% python3 -q
>>> import numpy as np
>>> np.set_printoptions(precision=3, suppress=True, linewidth=100, legacy="1.25")
>>> rnd = lambda a: np.round(a, 3) + 0
>>> A = np.load("block10.npy")
>>> print(A)
[[ 1.3  2.   0. ]
 [-2.   2.3  1. ]
 [ 1.   2.   0.3]]
>>> O, Rm = np.linalg.qr(A)
>>> np.trace(O @ O.T)
3.0
>>> def softmax(z):
...     e = np.exp(z - z.max(axis=-1, keepdims=True))
...     return e / e.sum(axis=-1, keepdims=True)
... 
>>> rnd(softmax(10 * A[0]))
array([0.001, 0.999, 0.   ])
>>> scores = A @ A.T / np.sqrt(3)
>>> print(rnd(softmax(scores)))
[[0.522 0.062 0.416]
 [0.008 0.978 0.014]
 [0.468 0.117 0.415]]
>>> rnd(softmax(scores)[0] @ A)
array([0.971, 2.019, 0.187])
>>> print(softmax(scores).round(6).argmax(axis=1))
[0 1 0]
>>> rng = np.random.default_rng(904236)
>>> E = np.array([[0, 3, 2],
...     [1, 4, -7],
...     [0, 4, 4],
...     [-5, -5, 5],
...     [3, -5, 4],
...     [-5, -2, 6],
...     [-2, 0, -9]]) * (rng.random((7, 3)) < 0.3)
>>> E
array([[ 0,  0,  2],
       [ 0,  0, -7],
       [ 0,  4,  0],
       [-5,  0,  5],
       [ 0,  0,  0],
       [ 0,  0,  6],
       [-2,  0,  0]])
>>> W = np.array([[0, 2, 1, 2, 0, 3], [2, 3, 3, 3, 1, 0], [0, 0, 0, 1, 0, 3]])
>>> b = np.array([0, 1, 3, 1, 3, 3])
>>> act = np.maximum(A @ W + b, 0)
>>> np.linalg.matrix_rank(act)
3
>>> W2 = np.array([[8, 4, -3],
...     [4, 4, -8],
...     [-6, 4, 3],
...     [-2, 3, 6],
...     [-3, 3, 8],
...     [2, 9, 5]])
>>> rnd(act @ W2)
array([[-11.8, 201.5,  74.2],
       [-20.7,  96.2,  50.5],
       [-11.8, 197. ,  76.3]])
>>> (act @ W2).round(6).argmax(axis=1)
array([1, 1, 1])
>>> W @ W2
array([[ 4, 45, 14],
       [ 1, 44,  5],
       [ 4, 30, 21]])
>>> U, s, vt = np.linalg.svd(E, full_matrices=False)
>>> print(rnd(np.sqrt((s ** 2).sum())), rnd(np.linalg.norm(E)))
12.61 12.61
>>> rnd(np.cumsum(s ** 2) / np.sum(s ** 2))
array([0.76 , 0.899, 1.   ])
>>> np.allclose(U * s @ vt, E)
True
>>> rnd(s)
array([10.991,  4.711,  4.   ])
>>> rnd(U.T @ U)
array([[1., 0., 0.],
       [0., 1., 0.],
       [0., 0., 1.]])
>>> U.shape, s.shape, vt.shape
((7, 3), (3,), (3, 3))
>>> rnd(s / s[0])
array([1.   , 0.429, 0.364])
>>> vec = np.array([0, 1, 0])
>>> h = np.maximum(E @ vec, 0)
>>> rnd(np.tanh(E @ vec))
array([0.   , 0.   , 0.999, 0.   , 0.   , 0.   , 0.   ])
>>> print(np.maximum(E @ (3 * vec), 0))
[ 0  0 12  0  0  0  0]
>>> np.flatnonzero(h > 1e-9)
array([2])
>>> print(E.T @ h)
[ 0 16  0]
>>> h
array([0, 0, 4, 0, 0, 0, 0])
>>> rnd(np.linalg.svd(E, compute_uv=False))
array([10.991,  4.711,  4.   ])
>>> rnd(E.mean(axis=0))
array([-1.   ,  0.571,  0.857])
>>> E.sum(axis=1)
array([ 2, -7,  4,  0,  0,  6, -2])
>>> np.unravel_index(np.abs(E).argmax(), E.shape)
(1, 2)
>>> E.sum(axis=0)
array([-7,  4,  6])
>>> E - E[0]
array([[ 0,  0,  0],
       [ 0,  0, -9],
       [ 0,  4, -2],
       [-5,  0,  3],
       [ 0,  0, -2],
       [ 0,  0,  4],
       [-2,  0, -2]])
>>> mat = np.load("out0.npy")
>>> mat
array([[0, 1, 0, 1, 0, 0, 0, 1],
       [1, 0, 0, 1, 1, 0, 0, 1],
       [0, 0, 0, 0, 0, 0, 1, 0],
       [1, 1, 0, 0, 1, 0, 0, 1],
       [0, 1, 0, 1, 0, 0, 0, 1],
       [0, 0, 0, 0, 0, 0, 1, 0],
       [0, 0, 1, 0, 0, 1, 0, 0],
       [1, 1, 0, 1, 1, 0, 0, 0]])
>>> # rows 0 and 4 are equal
>>> mat.sum(axis=0)
array([3, 4, 1, 4, 3, 1, 2, 4])
>>> mat @ mat
array([[3, 2, 0, 2, 3, 0, 0, 2],
       [2, 4, 0, 3, 2, 0, 0, 3],
       [0, 0, 1, 0, 0, 1, 0, 0],
       [2, 3, 0, 4, 2, 0, 0, 3],
       [3, 2, 0, 2, 3, 0, 0, 2],
       [0, 0, 1, 0, 0, 1, 0, 0],
       [0, 0, 0, 0, 0, 0, 2, 0],
       [2, 3, 0, 3, 2, 0, 0, 4]])
>>> np.argwhere(np.triu(mat))
array([[0, 1],
       [0, 3],
       [0, 7],
       [1, 3],
       [1, 4],
       [1, 7],
       [2, 6],
       [3, 4],
       [3, 7],
       [4, 7],
       [5, 6]])
>>> low = np.diag(mat.sum(axis=1)) - mat
>>> np.linalg.matrix_rank(low)
6
>>> np.unique(mat.round(6), axis=0).shape
(6, 8)
>>> np.allclose(mat[:-1].T @ np.linalg.lstsq(mat[:-1].T, mat[-1])[0], mat[-1])
False
>>> np.linalg.lstsq(mat[:-1].T, mat[-1])[2]
5
>>> w, vecs = np.linalg.eigh(mat)
>>> rnd(np.abs(vecs[:, -1]))
array([0.394, 0.479, 0.   , 0.479, 0.394, 0.   , 0.   , 0.479])
>>> rnd(vecs.T @ mat @ vecs)
array([[-1.646,  0.   ,  0.   ,  0.   ,  0.   ,  0.   ,  0.   ,  0.   ],
       [ 0.   , -1.414,  0.   ,  0.   ,  0.   ,  0.   ,  0.   ,  0.   ],
       [ 0.   ,  0.   , -1.   ,  0.   ,  0.   ,  0.   ,  0.   ,  0.   ],
       [ 0.   ,  0.   ,  0.   , -1.   ,  0.   ,  0.   ,  0.   ,  0.   ],
       [ 0.   ,  0.   ,  0.   ,  0.   ,  0.   ,  0.   ,  0.   ,  0.   ],
       [ 0.   ,  0.   ,  0.   ,  0.   ,  0.   ,  0.   ,  0.   ,  0.   ],
       [ 0.   ,  0.   ,  0.   ,  0.   ,  0.   ,  0.   ,  1.414,  0.   ],
       [ 0.   ,  0.   ,  0.   ,  0.   ,  0.   ,  0.   ,  0.   ,  3.646]])
>>> print(rnd(w))
[-1.646 -1.414 -1.    -1.     0.     0.     1.414  3.646]
>>> rnd(vecs.T @ vecs)
array([[1., 0., 0., 0., 0., 0., 0., 0.],
       [0., 1., 0., 0., 0., 0., 0., 0.],
       [0., 0., 1., 0., 0., 0., 0., 0.],
       [0., 0., 0., 1., 0., 0., 0., 0.],
       [0., 0., 0., 0., 1., 0., 0., 0.],
       [0., 0., 0., 0., 0., 1., 0., 0.],
       [0., 0., 0., 0., 0., 0., 1., 0.],
       [0., 0., 0., 0., 0., 0., 0., 1.]])
>>> W0 = np.loadtxt("w.csv", delimiter=",")
>>> W0
array([[ 1., -2.,  4., -8.],
       [ 1., -1.,  1., -1.],
       [ 1.,  0.,  0.,  0.],
       [ 1.,  1.,  1.,  1.],
       [ 1.,  2.,  4.,  8.],
       [ 1.,  3.,  9., 27.]])
>>> vec = np.array([1, 2, 1, 3])
>>> h = np.maximum(W0 @ vec, 0)
>>> print(np.maximum(W0 @ vec, 0) - np.maximum(-W0 @ vec, 0))
[-23.  -3.   1.   7.  33.  97.]
>>> O, Rm = np.linalg.qr(W0)
>>> print(rnd(np.abs(np.diag(Rm))))
[2.449 4.183 6.11  8.05 ]
>>> print(O.shape, Rm.shape)
(6, 4) (4, 4)
>>> W2 = np.array([[2, 2, 0, 1], [2, 1, 1, 2], [0, 0, 2, 2], [3, 3, 3, 3]])
>>> K = (rng.random((22, 4)) < 0.25) @ W2
>>> K
array([[0, 0, 0, 0],
       [3, 3, 3, 3],
       [0, 0, 0, 0],
       [0, 0, 2, 2],
       [2, 1, 1, 2],
       [3, 3, 3, 3],
       [0, 0, 0, 0],
       [0, 0, 0, 0],
       [2, 2, 0, 1],
       [3, 3, 3, 3],
       [0, 0, 0, 0],
       [2, 1, 3, 4],
       [5, 4, 4, 5],
       [0, 0, 2, 2],
       [5, 5, 3, 4],
       [3, 3, 3, 3],
       [3, 3, 5, 5],
       [4, 3, 1, 3],
       [2, 1, 3, 4],
       [0, 0, 0, 0],
       [0, 0, 2, 2],
       [0, 0, 0, 0]])
>>> O, vecs = np.linalg.qr(K[:, :3])[0], np.linalg.qr(K[:, 3:])[0]
>>> s = np.linalg.svd(O.T @ vecs, compute_uv=False)
>>> (s > 0.9).sum()
1
>>> rnd(s)
array([0.996])
>>> rnd(np.linalg.norm(O @ O.T - vecs @ vecs.T, 2))
1.0
>>> U, s, vt = np.linalg.svd(W0, full_matrices=False)
>>> U.shape, s.shape, vt.shape
((6, 4), (4,), (4, 4))
>>> rnd(s)
array([30.78 ,  6.821,  1.844,  1.302])
>>> Xc = (K - K.mean(axis=0)) / K.std(axis=0)
>>> np.argwhere(np.abs(Xc) > 2)
array([[14,  1],
       [16,  2]])
>>> b = np.linalg.lstsq(np.delete(Xc, 0, axis=1), Xc[:, 0])[0]
>>> rnd(1 - np.var(Xc[:, 0] - np.delete(Xc, 0, axis=1) @ b))
0.988
>>> M = np.load("data.npy")
>>> M
array([[-2.116, -2.359, -2.293,  0.384,  0.362, -0.918],
       [-5.79 , -0.888,  3.793, -1.174, -0.086, -2.172],
       [-1.454, -0.221,  2.383,  2.57 , -2.937,  0.628],
       [-0.441, -3.216,  5.183,  2.821,  1.85 , -3.777],
       [-0.889,  1.763, -3.939, -1.497, -1.615,  0.865],
       [-0.519,  0.862, -2.528,  0.751, -1.698, -2.571],
       [-0.369, -3.061,  4.385,  1.497, -1.173, -0.975],
       [-2.687, -1.797, -0.305, -0.467, -1.527,  0.375],
       [-0.021,  1.774,  2.028,  2.349, -2.756,  1.103],
       [-3.058, -1.515,  3.368,  2.085, -0.124, -1.416],
       [-5.68 , -0.159, -4.915, -1.253,  2.778,  1.678],
       [ 0.2  ,  1.32 ,  0.677,  0.913, -0.45 ,  1.032]])
>>> O, vecs = np.linalg.qr(M[:, :1])[0], np.linalg.qr(M[:, 1:])[0]
>>> s = np.linalg.svd(O.T @ vecs, compute_uv=False)
>>> print(rnd(np.degrees(np.arccos(s.clip(0, 1)))))
[64.013]
>>> rnd(s)
array([0.438])
>>> data = np.loadtxt("layer9.csv", delimiter=",")
>>> print(data)
[[-10. -16.  -4.  -6.   0. -18.]
 [-15. -24.  -6.  -9.   0. -27.]
 [ 15.  24.   6.   9.   0.  27.]
 [-15. -24.  -6.  -9.   0. -27.]]
>>> print(rnd(data @ np.linalg.pinv(data) @ data))
[[-10. -16.  -4.  -6.   0. -18.]
 [-15. -24.  -6.  -9.   0. -27.]
 [ 15.  24.   6.   9.   0.  27.]
 [-15. -24.  -6.  -9.   0. -27.]]
>>> print(np.abs(np.diag(np.linalg.qr(data)[1])) > 1e-9)
[ True False False False]
>>> np.linalg.lstsq(data[:-1].T, data[-1])[2]
1
>>> np.argsort(-np.linalg.norm(data, axis=0).round(6), kind="stable")[:3]
array([5, 1, 0])
>>> np.linalg.cond(data) > 100
True
>>> rnd(np.linalg.norm(data, 2) / np.linalg.norm(data))
1.0
>>> r = np.linalg.matrix_rank(data)
>>> r
1
>>> null = np.linalg.svd(data)[2][r:].T
>>> rnd(data @ null)
array([[0., 0., 0., 0., 0.],
       [0., 0., 0., 0., 0.],
       [0., 0., 0., 0., 0.],
       [0., 0., 0., 0., 0.]])
>>> [int(np.linalg.matrix_rank(data[:, :j + 1])) for j in range(6)]
[1, 1, 1, 1, 1, 1]
>>> np.linalg.matrix_rank(data.T @ data), np.linalg.matrix_rank(data @ data.T)
(1, 1)
>>> U, s, vt = np.linalg.svd(data, full_matrices=False)
>>> print(rnd(U.T @ U))
[[1. 0. 0. 0.]
 [0. 1. 0. 0.]
 [0. 0. 1. 0.]
 [0. 0. 0. 1.]]
>>> rnd(np.sqrt((s ** 2).sum())), rnd(np.linalg.norm(data))
(75.319, 75.319)
>>> rnd(np.abs(vt[0]))
array([0.37 , 0.591, 0.148, 0.222, 0.   , 0.665])
>>> print(rnd(s))
[75.319  0.     0.     0.   ]
>>> rnd(vt @ vt.T)
array([[1., 0., 0., 0.],
       [0., 1., 0., 0.],
       [0., 0., 1., 0.],
       [0., 0., 0., 1.]])
>>> print(np.allclose(U * s @ vt, data))
True
>>> feats = np.load("sample18.npy")
>>> feats
array([[15,  9,  6,  5,  3,  2],
       [ 9,  9, 12,  3,  3,  4],
       [ 3,  6,  3,  1,  2,  1],
       [ 0,  0,  0, 10,  6,  4],
       [ 0,  0,  0,  6,  6,  8],
       [ 0,  0,  0,  2,  4,  2]])
>>> lab = rng.permutation(6)
>>> lab
array([4, 2, 0, 5, 1, 3])
>>> Y = feats[lab][:, lab]
>>> print(np.trace(Y))
45
>>> print(rnd(np.sort(np.abs(np.linalg.eigvals(Y)))))
[ 2.154  3.231  3.586  5.379 16.568 24.852]
>>> Y
array([[ 6,  0,  0,  8,  0,  6],
       [ 2,  3,  3,  1,  6,  1],
       [ 3,  6, 15,  2,  9,  5],
       [ 4,  0,  0,  2,  0,  2],
       [ 3, 12,  9,  4,  9,  3],
       [ 6,  0,  0,  4,  0, 10]])
>>> rnd(np.linalg.det(Y)), rnd(np.linalg.det(feats[lab]))
(55296.0, 55296.0)
>>> np.diag(Y)
array([ 6,  3, 15,  2,  9, 10])
